$ ipython --no-banner

In [1]: import numpy as np

In [2]: np.set_printoptions(suppress=True, linewidth=120)

In [3]: def rd(a):
   ...:     return np.round(a, 1) + 0
   ...: 

In [4]: E = np.loadtxt("data.csv", delimiter=",")

In [5]: E
Out[5]: 
array([[0., 0., 0., 1., 0., 0., 0.],
       [0., 0., 1., 0., 0., 1., 1.],
       [0., 1., 0., 1., 0., 0., 0.],
       [1., 0., 1., 0., 1., 1., 0.],
       [0., 0., 0., 1., 0., 0., 0.],
       [0., 1., 0., 1., 0., 0., 0.],
       [0., 1., 0., 0., 0., 0., 0.]])

In [6]: Uu, sigma, VT = np.linalg.svd(E)

In [7]: np.argmax(sigma[:-1] / (sigma[1:] + 1e-6)) + 1
Out[7]: np.int64(4)

In [8]: rd(sigma)
Out[8]: array([2.4, 2.4, 1.2, 1.2, 0. , 0. , 0. ])

In [9]: M2 = Uu[:, :4] @ np.diag(sigma[:4]) @ VT[:4]

In [10]: np.linalg.matrix_rank(M2)
Out[10]: np.int64(4)

In [11]: rd(np.linalg.norm(E - M2) / np.linalg.norm(E))
Out[11]: np.float64(0.0)

In [12]: rd(np.linalg.norm(E - M2, 2)), rd(sigma[4])
Out[12]: (np.float64(0.0), np.float64(0.0))

In [13]: np.linalg.matrix_rank(E, rtol=0.05)
Out[13]: np.int64(4)

In [14]: x = np.array([4, 4, 3, 3, 0, 2, 5])

In [15]: (E @ x).argmax()
Out[15]: np.int64(1)

In [16]: E @ (2 * x)
Out[16]: array([ 6., 20., 14., 18.,  6., 14.,  8.])

In [17]: np.sign((E @ x).round(6))
Out[17]: array([1., 1., 1., 1., 1., 1., 1.])

In [18]: (E * x).sum(axis=1)
Out[18]: array([ 3., 10.,  7.,  9.,  3.,  7.,  4.])

In [19]: np.einsum("ij,j->i", E, x)
Out[19]: array([ 3., 10.,  7.,  9.,  3.,  7.,  4.])

In [20]: np.linalg.norm(E @ x) <= np.linalg.norm(E, 2) * np.linalg.norm(x) + 1e-9
Out[20]: np.True_

In [21]: arr = np.array([[84.0, 54.0, -9.0, -81.0, -54.0, -72.0],
    ...:     [54.0, 39.0, -6.0, -54.0, -36.0, -48.0],
    ...:     [-9.0, -6.0, 4.0, 9.0, 6.0, 8.0],
    ...:     [-81.0, -54.0, 9.0, 84.0, 54.0, 72.0],
    ...:     [-54.0, -36.0, 6.0, 54.0, 39.0, 48.0],
    ...:     [-72.0, -48.0, 8.0, 72.0, 48.0, 67.0]])

In [22]: arr
Out[22]: 
array([[ 84.,  54.,  -9., -81., -54., -72.],
       [ 54.,  39.,  -6., -54., -36., -48.],
       [ -9.,  -6.,   4.,   9.,   6.,   8.],
       [-81., -54.,   9.,  84.,  54.,  72.],
       [-54., -36.,   6.,  54.,  39.,  48.],
       [-72., -48.,   8.,  72.,  48.,  67.]])

In [23]: # equal to its transpose

In [24]: evals, V = np.linalg.eigvalsh(arr)
Traceback (most recent call last):
  Cell In[24], line 1
    evals, V = np.linalg.eigvalsh(arr)
ValueError: too many values to unpack (expected 2)


In [25]: evals, V = np.linalg.eigh(arr)

In [26]: np.abs(V[:, -1]).round(6).argmax()
Out[26]: np.int64(0)

In [27]: rd(V @ np.diag(evals) @ V.T)
Out[27]: 
array([[ 84.,  54.,  -9., -81., -54., -72.],
       [ 54.,  39.,  -6., -54., -36., -48.],
       [ -9.,  -6.,   4.,   9.,   6.,   8.],
       [-81., -54.,   9.,  84.,  54.,  72.],
       [-54., -36.,   6.,  54.,  39.,  48.],
       [-72., -48.,   8.,  72.,  48.,  67.]])

In [28]: rd(V.T @ arr @ V)
Out[28]: 
array([[  3.,   0.,   0.,   0.,   0.,   0.],
       [  0.,   3.,   0.,   0.,   0.,   0.],
       [  0.,   0.,   3.,   0.,   0.,   0.],
       [  0.,   0.,   0.,   3.,   0.,   0.],
       [  0.,   0.,   0.,   0.,   3.,   0.],
       [  0.,   0.,   0.,   0.,   0., 302.]])

In [29]: rd(evals.sum()), np.trace(arr)
Out[29]: (np.float64(317.0), np.float64(317.0))

In [30]: rd(np.linalg.norm(arr, axis=0))
Out[30]: array([157.2, 104.8,  17.7, 157.2, 104.8, 139.7])

In [31]: arr[5] @ arr[4]
Out[31]: np.float64(14640.0)

In [32]: rd(np.linalg.norm(arr, "nuc"))
Out[32]: np.float64(317.0)

In [33]: rd(np.linalg.norm(arr[5] - arr[4]))
Out[33]: np.float64(35.2)

In [34]: rd(np.linalg.norm(arr, 1)), rd(np.linalg.norm(arr, np.inf))
Out[34]: (np.float64(354.0), np.float64(354.0))

In [35]: np.linalg.norm(arr, axis=1).argmax()
Out[35]: np.int64(0)

In [36]: rd(np.linalg.norm(arr) ** 2 / np.linalg.norm(arr, 2) ** 2)
Out[36]: np.float64(1.0)
